>>> import numpy as np
>>> np.set_printoptions(precision=3, suppress=True, linewidth=140)
>>> X = np.load("w.npy")
>>> X
array([[ 3.972, -6.346,  4.129],
       [ 5.366, -2.576,  3.83 ],
       [ 4.045, -3.075,  3.769],
       [ 6.572, -6.322,  5.074],
       [ 6.683, -6.042,  7.151],
       [ 5.187, -4.496,  4.414],
       [ 4.345, -4.959,  6.215],
       [ 2.911, -5.97 ,  6.511],
       [ 5.757, -4.976,  5.751],
       [ 4.44 , -4.259,  3.844],
       [ 4.99 , -4.767,  4.143],
       [ 5.591, -3.312,  6.521],
       [ 3.247, -5.09 ,  5.211],
       [ 4.578, -5.491,  4.993],
       [ 4.716, -4.733,  2.733],
       [ 4.177, -4.835,  4.592],
       [ 5.916, -5.77 ,  5.561],
       [ 5.956, -5.355,  5.803],
       [ 5.632, -4.064,  3.905],
       [ 3.856, -4.755,  7.748],
       [ 5.68 , -4.624,  5.64 ],
       [ 5.393, -6.4  ,  5.531],
       [ 5.077, -6.115,  5.008],
       [ 4.728, -3.275,  4.984],
       [ 3.994, -6.757,  4.894],
       [ 4.956, -3.189,  4.748]])
>>> x = np.array([0, 1, -1])
>>> y = X @ x
>>> np.round(np.linalg.pinv(X) @ X, 3) + 0
array([[1., 0., 0.],
       [0., 1., 0.],
       [0., 0., 1.]])
>>> np.round(np.linalg.solve(X.T @ X, X.T @ y), 3) + 0
array([ 0.,  1., -1.])
>>> rng = np.random.default_rng(492)
>>> y = y + 0.02 * rng.normal(size=26)
>>> y
array([-10.49 ,  -6.409,  -6.854, -11.398, -13.142,  -8.919, -11.13 , -12.476, -10.776,  -8.087,  -8.898,  -9.839, -10.281, -10.468,
        -7.494,  -9.417, -11.384, -11.146,  -7.93 , -12.491, -10.262, -11.957, -11.107,  -8.24 , -11.606,  -7.915])
>>> b, *_ = np.linalg.lstsq(X, y)
>>> [round(float(np.linalg.norm(np.linalg.solve(X.T @ X + lam * np.eye(3), X.T @ y))), 2) for lam in (0, 1, 10, 100)]
[1.41, 1.39, 1.3, 1.12]
>>> b
array([-0.004,  1.001, -0.995])
>>> other = X / np.sqrt((X ** 2).mean(axis=1, keepdims=True))
>>> np.linalg.matrix_rank(X - X.mean(axis=1, keepdims=True))
np.int64(2)
>>> np.linalg.norm(other, axis=1)
array([1.732, 1.732, 1.732, 1.732, 1.732, 1.732, 1.732, 1.732, 1.732, 1.732, 1.732, 1.732, 1.732, 1.732, 1.732, 1.732, 1.732, 1.732, 1.732,
       1.732, 1.732, 1.732, 1.732, 1.732, 1.732, 1.732])
>>> np.linalg.matrix_rank(other) == np.linalg.matrix_rank(X)
np.True_
>>> other = np.c_[X[:, :1] @ np.array([[-1]]), np.array([-3, -1, -1, 3, 1, -1, -3, 0, 1, 2, 0, 2, -1, 3, -3, 2, 0, 1, -1, 3, -1, -1, 1, 2, -3, 2])]
>>> other
array([[-3.972, -3.   ],
       [-5.366, -1.   ],
       [-4.045, -1.   ],
       [-6.572,  3.   ],
       [-6.683,  1.   ],
       [-5.187, -1.   ],
       [-4.345, -3.   ],
       [-2.911,  0.   ],
       [-5.757,  1.   ],
       [-4.44 ,  2.   ],
       [-4.99 ,  0.   ],
       [-5.591,  2.   ],
       [-3.247, -1.   ],
       [-4.578,  3.   ],
       [-4.716, -3.   ],
       [-4.177,  2.   ],
       [-5.916,  0.   ],
       [-5.956,  1.   ],
       [-5.632, -1.   ],
       [-3.856,  3.   ],
       [-5.68 , -1.   ],
       [-5.393, -1.   ],
       [-5.077,  1.   ],
       [-4.728,  2.   ],
       [-3.994, -3.   ],
       [-4.956,  2.   ]])
>>> np.round(np.linalg.norm(other - X @ np.linalg.lstsq(X, other)[0], axis=0), 3) + 0
array([0.   , 8.713])
>>> np.linalg.matrix_rank(other)
np.int64(2)
>>> np.linalg.norm(np.linalg.qr(X)[0].T @ other, axis=0) ** 2 / ((other ** 2).sum(axis=0) + 1e-12)
array([1.   , 0.192])
>>> proj = X @ np.linalg.solve(X.T @ X, X.T)
>>> proj @ X[:, 0]
array([3.972, 5.366, 4.045, 6.572, 6.683, 5.187, 4.345, 2.911, 5.757, 4.44 , 4.99 , 5.591, 3.247, 4.578, 4.716, 4.177, 5.916, 5.956, 5.632,
       3.856, 5.68 , 5.393, 5.077, 4.728, 3.994, 4.956])
>>> round(np.trace(proj), 3)
np.float64(3.0)
